In [1]: import numpy as np

In [2]: from numpy import linalg as LA

In [3]: np.set_printoptions(precision=3, suppress=True, linewidth=200)

In [4]: rnd = lambda a: np.round(a, 3) + 0

In [5]: X = np.loadtxt("mat.csv", delimiter=",")

In [6]: print(X)
[[ 0.165 -0.605 -0.282]
 [ 0.752  0.653  0.999]
 [-1.046  2.357 -1.297]
 [ 1.959 -0.187 -0.951]]

In [7]: P = X @ LA.solve(X.T @ X, X.T)

In [8]: print(rnd((np.eye(4) - P) @ X))
[[0. 0. 0.]
 [0. 0. 0.]
 [0. 0. 0.]
 [0. 0. 0.]]

In [9]: print(np.trace(P))
3.0

In [10]: print(np.allclose(P @ P, P))
True

In [11]: print(rnd(P @ X[:, 2]))
[-0.282  0.999 -1.297 -0.951]

In [12]: print(rnd(P))
[[ 0.139 -0.298 -0.129  0.118]
 [-0.298  0.897 -0.045  0.041]
 [-0.129 -0.045  0.981  0.018]
 [ 0.118  0.041  0.018  0.984]]

In [13]: Y = np.array([[-2, 1, 2], [-2, 2, 1], [-3, -2, 0]])

In [14]: print(LA.matrix_rank(np.vstack([X, Y.T])))
3

In [15]: print(rnd(X @ Y))
[[ 1.726 -0.481 -0.275]
 [-5.807  0.06   2.157]
 [ 1.269  6.262  0.265]
 [-0.691  3.487  3.731]]

In [16]: print(rnd(np.einsum("ik,kj->ji", X, Y)))
[[ 1.726 -5.807  1.269 -0.691]
 [-0.481  0.06   6.262  3.487]
 [-0.275  2.157  0.265  3.731]]

In [17]: print(np.vstack([X, Y.T]).shape)
(7, 3)

In [18]: print(rnd(np.einsum("ij,ij->i", X, X)))
[0.473 1.99  8.332 4.777]

In [19]: print(rnd(np.einsum("ij->j", X)))
[ 1.83   2.218 -1.531]

In [20]: print(rnd(np.einsum("ik,kj->ij", X, Y)))
[[ 1.726 -0.481 -0.275]
 [-5.807  0.06   2.157]
 [ 1.269  6.262  0.265]
 [-0.691  3.487  3.731]]
